% ipython --no-banner

In [1]: import numpy as np

In [2]: import numpy.linalg as la

In [3]: np.set_printoptions(precision=2, suppress=True, linewidth=160, floatmode="fixed")

In [4]: M = np.loadtxt("data.csv", delimiter=",")

In [5]: M
Out[5]: 
array([[0.00, 2.00, 0.00, 3.00],
       [3.00, 3.00, 2.00, 4.00],
       [3.00, 2.00, 5.00, 0.00],
       [3.00, 0.00, 2.00, 2.00]])

In [6]: np.round(np.abs(la.eigvals(M)).max(), 2)
Out[6]: np.float64(8.32)

In [7]: M.inv()
---------------------------------------------------------------------------
AttributeError                            Traceback (most recent call last)
Cell In[7], line 1
----> 1 M.inv()

AttributeError: 'numpy.ndarray' object has no attribute 'inv'

In [8]: (M + M.T) / 2
Out[8]: 
array([[0.00, 2.50, 1.50, 3.00],
       [2.50, 3.00, 2.00, 2.00],
       [1.50, 2.00, 5.00, 1.00],
       [3.00, 2.00, 1.00, 2.00]])

In [9]: np.sort(np.abs(la.eigvals(M)))
Out[9]: array([1.62, 1.83, 1.83, 8.32])

In [10]: M @ M
Out[10]: 
array([[15.00,  6.00, 10.00, 14.00],
       [27.00, 19.00, 24.00, 29.00],
       [21.00, 22.00, 29.00, 17.00],
       [12.00, 10.00, 14.00, 13.00]])

In [11]: np.round(la.det(M), 2)
Out[11]: np.float64(-45.0)

In [12]: rng = np.random.default_rng(38244)

In [13]: lab = rng.permutation(4)

In [14]: lab
Out[14]: array([2, 0, 1, 3])

In [15]: B = M[lab][:, lab]

In [16]: np.diag(B)
Out[16]: array([5.00, 0.00, 3.00, 2.00])

In [17]: np.sort(np.abs(la.eigvals(B)))
Out[17]: array([1.62, 1.83, 1.83, 8.32])

In [18]: round(float(la.eigvals(M).sum().real), 2)
Out[18]: 10.0

In [19]: np.einsum("ii->", M)
Out[19]: np.float64(10.0)

In [20]: la.eigvals(M)
Out[20]: array([ 8.32+0.00j, -1.62+0.00j,  1.65+0.79j,  1.65-0.79j])

In [21]: np.round(la.det(M[::-1]), 2)
Out[21]: np.float64(-45.0)

In [22]: np.kron(np.eye(2, dtype=int), M)
Out[22]: 
array([[0.00, 2.00, 0.00, 3.00, 0.00, 0.00, 0.00, 0.00],
       [3.00, 3.00, 2.00, 4.00, 0.00, 0.00, 0.00, 0.00],
       [3.00, 2.00, 5.00, 0.00, 0.00, 0.00, 0.00, 0.00],
       [3.00, 0.00, 2.00, 2.00, 0.00, 0.00, 0.00, 0.00],
       [0.00, 0.00, 0.00, 0.00, 0.00, 2.00, 0.00, 3.00],
       [0.00, 0.00, 0.00, 0.00, 3.00, 3.00, 2.00, 4.00],
       [0.00, 0.00, 0.00, 0.00, 3.00, 2.00, 5.00, 0.00],
       [0.00, 0.00, 0.00, 0.00, 3.00, 0.00, 2.00, 2.00]])

In [23]: np.poly(M)
Out[23]: array([  1.00, -10.00,  12.00,  22.00, -45.00])

In [24]: round(float(la.det(M.T)), 2)
Out[24]: -45.0

In [25]: ang = rng.uniform(0, 2 * np.pi, 18)

In [26]: Q, _ = la.qr(np.array([[0.6, 0.4], [-0.4, 0.9], [0.4, -0.4]]))

In [27]: W0 = 10 * np.c_[np.cos(ang), np.sin(ang)] @ Q.T

In [28]: W0
Out[28]: 
array([[ 6.55, -5.60,  5.07],
       [-0.06,  8.68, -4.97],
       [-9.70, -1.41, -1.97],
       [ 4.91, -6.89,  5.34],
       [-5.51,  6.47, -5.27],
       [-6.03,  6.06, -5.19],
       [-2.31,  8.15, -5.32],
       [-7.00, -6.88,  1.93],
       [ 9.69,  1.63,  1.84],
       [-3.23,  7.79, -5.37],
       [ 0.41,  8.73, -4.87],
       [ 9.71,  1.30,  2.03],
       [-9.61,  0.03, -2.77],
       [ 8.81, -2.57,  3.98],
       [-0.72,  8.57, -5.10],
       [-7.67,  4.37, -4.69],
       [ 8.50, -3.15,  4.23],
       [-8.82,  2.53, -3.97]])

In [29]: rank = la.matrix_rank(W0)

In [30]: rank
Out[30]: np.int64(2)

In [31]: ns = la.svd(W0)[2][rank:].T

In [32]: ns[:, 0] / ns[np.abs(ns[:, 0]).round(6).argmax(), 0]
Out[32]: array([-0.29,  0.57,  1.00])

In [33]: [int(la.matrix_rank(W0[:i])) for i in range(1, len(W0) + 1)]
Out[33]: [1, 2, 2, 2, 2, 2, 2, 2, 2, 2, 2, 2, 2, 2, 2, 2, 2, 2]

In [34]: la.matrix_rank(W0.T @ W0), la.matrix_rank(W0 @ W0.T)
Out[34]: (np.int64(2), np.int64(2))

In [35]: [int(la.matrix_rank(W0[:, :j + 1])) for j in range(3)]
Out[35]: [1, 2, 2]

In [36]: [int(la.matrix_rank(np.delete(W0, i, axis=0))) for i in range(18)]
Out[36]: [2, 2, 2, 2, 2, 2, 2, 2, 2, 2, 2, 2, 2, 2, 2, 2, 2, 2]

In [37]: np.allclose(W0 @ ns, 0)
Out[37]: True

In [38]: [round(float(x), 2) for x in la.svd(W0, compute_uv=False)[:3]]
Out[38]: [35.63, 23.04, 0.0]

In [39]: la.cond(W0) > 100
Out[39]: np.True_

In [40]: cent = W0[[8, 3]].astype(float)

In [41]: for _ in range(4):
    ...:     lab = la.norm(W0[:, None] - cent, axis=-1).argmin(axis=1)
    ...:     cent = np.array([W0[lab == j].mean(axis=0) for j in range(2)])
    ...: 

In [42]: lab
Out[42]: array([1, 0, 0, 1, 0, 0, 0, 1, 1, 0, 0, 1, 0, 1, 0, 0, 1, 0])

In [43]: cent
Out[43]: 
array([[-4.84,  5.45, -4.50],
       [ 5.88, -3.16,  3.49]])

In [44]: np.abs(cent[1] - cent[0]).argmax()
Out[44]: np.int64(0)

In [45]: cent[1] - cent[0]
Out[45]: array([10.72, -8.62,  7.99])

In [46]: m1 = np.load("mat.npy")

In [47]: m1
Out[47]: 
array([[0, 1, 2, 2],
       [0, 0, 1, 0],
       [0, 0, 0, 0],
       [0, 0, 0, 0]])

In [48]: lab = rng.permutation(4)

In [49]: lab
Out[49]: array([3, 2, 0, 1])

In [50]: B = m1[lab][:, lab]

In [51]: B
Out[51]: 
array([[0, 0, 0, 0],
       [0, 0, 0, 0],
       [2, 2, 0, 1],
       [0, 1, 0, 0]])

In [52]: np.sort(np.abs(la.eigvals(B)))
Out[52]: array([0.00, 0.00, 0.00, 0.00])

In [53]: np.allclose(B, m1)
Out[53]: False

In [54]: np.trace(B)
Out[54]: np.int64(0)

In [55]: vec = np.array([-1, 3, 3, 2])

In [56]: a = np.maximum(B @ vec, 0)

In [57]: np.tanh(B @ vec)
Out[57]: array([0.00, 0.00, 1.00, 1.00])

In [58]: B * (a > 1e-9)[:, None]
Out[58]: 
array([[0, 0, 0, 0],
       [0, 0, 0, 0],
       [2, 2, 0, 1],
       [0, 1, 0, 0]])

In [59]: np.maximum(B @ (3 * vec), 0)
Out[59]: array([ 0,  0, 18,  9])

In [60]: ang = np.radians(120)

In [61]: Rm = np.eye(3)

In [62]: Rm[0, 0] = Rm[2, 2] = np.cos(ang)

In [63]: Rm[0, 2], Rm[2, 0] = -np.sin(ang), np.sin(ang)

In [64]: Rm
Out[64]: 
array([[-0.50,  0.00, -0.87],
       [ 0.00,  1.00,  0.00],
       [ 0.87,  0.00, -0.50]])

In [65]: B = W0 @ Rm.T

In [66]: np.round(la.svd(W0, compute_uv=False), 2) + 0, np.round(la.svd(B, compute_uv=False), 2) + 0
Out[66]: (array([35.63, 23.04,  0.00]), array([35.63, 23.04,  0.00]))

In [67]: round(float(la.det(Rm)), 2), round(float(np.trace(Rm)), 2)
Out[67]: (1.0, 0.0)

In [68]: np.abs(B - W0).max(axis=0)
Out[68]: array([16.81,  0.00,  8.96])

In [69]: def softmax(z):
    ...:     e = np.exp(z - z.max(axis=-1, keepdims=True))
    ...:     return e / e.sum(axis=-1, keepdims=True)
    ...: 

In [70]: softmax(Rm).sum(axis=1)
Out[70]: array([1.00, 1.00, 1.00])

In [71]: softmax(Rm[1] + 5)
Out[71]: array([0.21, 0.58, 0.21])

In [72]: att = Rm @ Rm.T / np.sqrt(3)

In [73]: softmax(att + np.triu(np.full(att.shape, -np.inf), 1))
Out[73]: 
array([[1.00, 0.00, 0.00],
       [0.36, 0.64, 0.00],
       [0.26, 0.26, 0.47]])

In [74]: mat = np.array([[1, 1, -1, -1, 1, 1, -1, -1],
    ...:     [1, -1, 1, -1, 1, -1, 1, -1],
    ...:     [1, 1, 1, 1, -1, -1, -1, -1]])

In [75]: f, g = mat[0], mat[2]

In [76]: f @ g
Out[76]: np.int64(0)

In [77]: p = (f @ g) / (f @ f) * f

In [78]: la.matrix_rank(np.outer(f, g))
Out[78]: np.int64(1)

In [79]: g - p
Out[79]: array([ 1.00,  1.00,  1.00,  1.00, -1.00, -1.00, -1.00, -1.00])

In [80]: np.outer(f, g)
Out[80]: 
array([[ 1,  1,  1,  1, -1, -1, -1, -1],
       [ 1,  1,  1,  1, -1, -1, -1, -1],
       [-1, -1, -1, -1,  1,  1,  1,  1],
       [-1, -1, -1, -1,  1,  1,  1,  1],
       [ 1,  1,  1,  1, -1, -1, -1, -1],
       [ 1,  1,  1,  1, -1, -1, -1, -1],
       [-1, -1, -1, -1,  1,  1,  1,  1],
       [-1, -1, -1, -1,  1,  1,  1,  1]])

In [81]: W1 = np.array([[3, -2, -3, -2],
    ...:     [-1, 0, -3, -2],
    ...:     [3, 1, -1, -2],
    ...:     [-1, 3, 1, -1],
    ...:     [-3, 2, 0, 2],
    ...:     [2, 3, 3, -1],
    ...:     [-1, 0, -2, 1],
    ...:     [0, 3, 3, 3]])

In [82]: coef = np.array([-3, 2, 3, -3])

In [83]: act = np.maximum(mat @ W1 + coef, 0)

In [84]: (act > 0).astype(int)
Out[84]: 
array([[0, 0, 0, 0],
       [0, 0, 0, 0],
       [1, 0, 0, 0]])

In [85]: act
Out[85]: 
array([[0, 0, 0, 0],
       [0, 0, 0, 0],
       [3, 0, 0, 0]])

In [86]: (act > 0).mean(axis=0)
Out[86]: array([0.33, 0.00, 0.00, 0.00])

In [87]: cent = np.array([[-9, -5, 5], [-4, 7, 8], [7, 8, 8], [-6, -1, -9]])

In [88]: (act @ cent).round(6).argmax(axis=1)
Out[88]: array([0, 0, 2])

In [89]: act @ cent
Out[89]: 
array([[  0,   0,   0],
       [  0,   0,   0],
       [-27, -15,  15]])

In [90]: W1 @ cent
Out[90]: 
array([[-28, -51,  -7],
       [  0, -17, -11],
       [-26, -14,  33],
       [ 10,  35,  36],
       [  7,  27, -17],
       [ -3,  36,  67],
       [-11, -12, -30],
       [ -9,  42,  21]])

In [91]: B = mat / np.sqrt((mat ** 2).mean(axis=1, keepdims=True))

In [92]: B[0]
Out[92]: array([ 1.00,  1.00, -1.00, -1.00,  1.00,  1.00, -1.00, -1.00])

In [93]: mat - mat.mean(axis=1, keepdims=True)
Out[93]: 
array([[ 1.00,  1.00, -1.00, -1.00,  1.00,  1.00, -1.00, -1.00],
       [ 1.00, -1.00,  1.00, -1.00,  1.00, -1.00,  1.00, -1.00],
       [ 1.00,  1.00,  1.00,  1.00, -1.00, -1.00, -1.00, -1.00]])

In [94]: la.matrix_rank(mat - mat.mean(axis=1, keepdims=True))
Out[94]: np.int64(3)

In [95]: B = np.array([[4, -5],
    ...:     [-4, 2],
    ...:     [-1, 0],
    ...:     [-5, 0],
    ...:     [0, 1],
    ...:     [4, -1],
    ...:     [0, -2],
    ...:     [-5, 4]])

In [96]: np.einsum("ij->j", mat)
Out[96]: array([ 3,  1,  1, -1,  1, -1, -1, -3])

In [97]: B.T @ mat.T
Out[97]: 
array([[ 15,  13,  -5],
       [ -5, -11,  -5]])

In [98]: la.matrix_rank(mat @ B)
Out[98]: np.int64(2)

In [99]: np.einsum("ij,ij->i", mat, mat)
Out[99]: array([8, 8, 8])

In [100]: np.einsum("ik,kj->ji", mat, B)
Out[100]: 
array([[ 15,  13,  -5],
       [ -5, -11,  -5]])

In [101]: f = np.array([0, 0, 1])

In [102]: np.polyval(f, mat[1])
Out[102]: array([1, 1, 1, 1, 1, 1, 1, 1])

In [103]: np.convolve(mat[1], f)
Out[103]: array([ 0,  0,  1, -1,  1, -1,  1, -1,  1, -1])

In [104]: feats = np.load("run15.npy")

In [105]: feats
Out[105]: 
array([[0.00, 0.00, 2.00, 2.00],
       [0.00, 0.00, 0.00, 0.00],
       [2.00, 0.00, 0.00, 0.00],
       [2.00, 0.00, 0.00, 0.00]])

In [106]: evals, V = la.eigh(feats)

In [107]: vec = np.array([1, 3, 0, 0])

In [108]: V * np.maximum(evals, 0) @ V.T
Out[108]: 
array([[1.41, 0.00, 1.00, 1.00],
       [0.00, 0.00, 0.00, 0.00],
       [1.00, 0.00, 0.71, 0.71],
       [1.00, 0.00, 0.71, 0.71]])

In [109]: la.eigvalsh(feats[1:, 1:])
Out[109]: array([0.00, 0.00, 0.00])

In [110]: np.abs(feats).sum(axis=1).max(), np.round(np.abs(evals).max(), 2)
Out[110]: (np.float64(4.0), np.float64(2.83))

In [111]: lab = rng.permutation(4)

In [112]: lab
Out[112]: array([2, 0, 1, 3])

In [113]: B = feats[lab][:, lab]

In [114]: np.allclose(B, feats)
Out[114]: False

In [115]: [round(float(la.det(feats[:i, :i])), 2) + 0 for i in range(1, 5)]
Out[115]: [0.0, 0.0, 0.0, 0.0]

In [116]: round(float(la.eigvalsh(feats).min()), 2)
Out[116]: -2.83

In [117]: np.all(la.eigvalsh(feats) > 0)
Out[117]: np.False_

In [118]: data = np.load("dump.npy")

In [119]: data
Out[119]: 
array([[-7, -2,  1],
       [-9,  6, -9],
       [ 5,  6,  4],
       [-1,  6, -2]])

In [120]: B = W0 / np.sqrt((W0 ** 2).mean(axis=1, keepdims=True))

In [121]: B[4]
Out[121]: array([-0.95,  1.12, -0.91])

In [122]: la.norm(B, axis=1)
Out[122]: array([1.73, 1.73, 1.73, 1.73, 1.73, 1.73, 1.73, 1.73, 1.73, 1.73, 1.73, 1.73, 1.73, 1.73, 1.73, 1.73, 1.73, 1.73])

In [123]: B = np.c_[data[:, :1] @ np.array([[3]]), np.array([3, -1, 1, 4])]

In [124]: B
Out[124]: 
array([[-21,   3],
       [-27,  -1],
       [ 15,   1],
       [ -3,   4]])

In [125]: la.norm(la.qr(data)[0].T @ B, axis=0) ** 2 / ((B ** 2).sum(axis=0) + 1e-12)
Out[125]: array([1.00, 0.58])

In [126]: la.matrix_rank(np.c_[data, B])
Out[126]: np.int64(4)

In [127]: la.matrix_rank(B)
Out[127]: np.int64(2)
